$ python3 -q
>>> import numpy as np
>>> import numpy.linalg as la
>>> np.set_printoptions(suppress=True, linewidth=200)
>>> J = np.loadtxt("layer9.csv", delimiter=",")
>>> J
array([[ 1.1, -2. ,  0. ,  0. ],
       [ 1. ,  1.1,  0. , -2. ],
       [-1. , -1. , -0.9,  0. ],
       [ 1. , -2. ,  0. ,  0.1]])
>>> U, sigma, Vt = la.svd(J)
>>> sigma.round(1) + 0
array([3.4, 2.5, 1.3, 0. ])
>>> np.argmax(sigma[:-1] / (sigma[1:] + 1e-6)) + 1
np.int64(3)
>>> B = U[:, :3] @ np.diag(sigma[:3]) @ Vt[:3]
>>> round(la.norm(J - B) / la.norm(J), 1)
np.float64(0.0)
>>> la.matrix_rank(B)
np.int64(3)
>>> w, V = la.eig(J)
>>> w.round(1)
array([-0.9,  2.5, -0.3,  0.1])
>>> np.round(np.sort(la.eigvals(J.T)), 1)
array([-0.9, -0.3,  0.1,  2.5])
>>> round(np.prod(w), 1)
np.float64(0.1)
>>> np.round(np.sort(la.eigvals(J @ J)), 1) + 0
array([0. , 0.1, 0.8, 6.3])
>>> J @ V[:, 0] - w[0] * V[:, 0]
array([0., 0., 0., 0.])
>>> rng = np.random.default_rng(40239)
>>> z = rng.permutation(4)
>>> z
array([2, 1, 0, 3])
>>> B = J[z][:, z]
>>> np.allclose(B, J)
False
>>> np.diag(B)
array([-0.9,  1.1,  1.1,  0.1])
>>> feats = np.load("case8.npy")
>>> feats
array([[ 0.2,  0.5,  0.8,  2.9],
       [-0.1, -1.1,  1.6,  2.3],
       [ 2.6,  0.5,  1.4,  0.2],
       [-0.2,  2.8, -0.2,  0.9],
       [-0.5,  2.8, -0.2, -1. ],
       [ 1.6,  0.1, -0.6,  2.4],
       [ 1.7, -1.5,  1.2,  1.6],
       [ 0.4, -1.8, -1. , -2.2],
       [ 0.1, -0.5,  1.7, -2.4],
       [ 0.2, -1.8,  1.8, -1.6],
       [-1.9, -0.2, -2.1,  1. ],
       [-2.6, -1.5, -0.4,  0.1],
       [-0.2,  0.1, -1.8,  2.4],
       [ 0. ,  3. ,  0.3, -0.2]])
>>> Z = feats[[1, 2]].astype(float)
>>> for _ in range(7):
...     z = la.norm(feats[:, None] - Z, axis=-1).argmin(axis=1)
...     Z = np.array([feats[z == j].mean(axis=0) for j in range(2)])
... 
>>> z
array([0, 0, 1, 1, 1, 0, 0, 1, 1, 1, 0, 0, 0, 1])
>>> np.abs(Z[1] - Z[0]).argmax()
np.int64(3)
>>> np.round(Z[1] - Z[0], 1)
array([ 0.6,  1.2,  0.7, -2.7])
>>> Z.round(1)
array([[-0.2, -0.5, -0.2,  1.8],
       [ 0.4,  0.7,  0.5, -0.9]])
>>> Xs = feats - feats.mean(axis=0)
>>> U, sigma, Vt = la.svd(Xs, full_matrices=False)
>>> np.round((sigma ** 2).sum() ** 2 / (sigma ** 4).sum(), 1)
np.float64(3.4)
>>> np.round(Vt[0] * np.sign(Vt[0, np.abs(Vt[0]).argmax()]), 1) + 0
array([ 0. ,  0.5, -0.3,  0.8])
>>> np.round(sigma ** 2 / (sigma ** 2).sum(), 1)
array([0.4, 0.3, 0.3, 0.1])
>>> np.round(np.abs(Vt[-1]), 1)
array([0.6, 0.1, 0.7, 0.2])
>>> Q, V = la.qr(feats[:, :3])[0], la.qr(feats[:, 3:])[0]
>>> sigma = la.svd(Q.T @ V, compute_uv=False)
>>> np.round(np.degrees(np.arccos(sigma.clip(0, 1))), 1)
array([75.1])
>>> (sigma > 0.9).sum()
np.int64(0)
>>> round(float(la.norm(Q @ Q.T - V @ V.T, 2)), 1)
1.0
>>> Xs = (feats - feats.mean(axis=0)) / feats.std(axis=0)
>>> np.round(Xs.std(axis=0), 1)
array([1., 1., 1., 1.])
>>> np.argwhere(np.abs(Xs) > 2)
array([[11,  0]])
>>> b = la.lstsq(np.delete(Xs, 3, axis=1), Xs[:, 3])[0]
>>> b.round(1) + 0
array([ 0.2,  0. , -0.3])
>>> Xs = feats - feats.mean(axis=0)
>>> V = la.svd(Xs)[2][:3]
>>> B = Xs - Xs @ V.T @ V
>>> np.round((Xs @ V.T).std(axis=0), 1)
array([1.8, 1.6, 1.5])
>>> la.norm(B, axis=1).round(6).argmax()
np.int64(7)
>>> np.round(np.cov(Xs @ V.T, rowvar=False), 1) + 0
array([[3.5, 0. , 0. ],
       [0. , 2.8, 0. ],
       [0. , 0. , 2.4]])
>>> round(float(la.norm(B) / la.norm(Xs)), 1)
0.3
>>> mat = np.array([[7.0, 4.0, -2.0], [-16.0, -9.0, 6.0], [-8.0, -4.0, 5.0]])
>>> U, sigma, Vt = la.svd(mat, full_matrices=False)
>>> np.round(U.T @ U, 1) + 0
array([[1., 0., 0.],
       [0., 1., 0.],
       [0., 0., 1.]])
>>> np.round(Vt @ Vt.T, 1) + 0
array([[1., 0., 0.],
       [0., 1., 0.],
       [0., 0., 1.]])
>>> np.round(U.T @ mat @ Vt.T, 1) + 0
array([[23.3,  0. ,  0. ],
       [ 0. ,  2. ,  0. ],
       [ 0. ,  0. ,  0.1]])
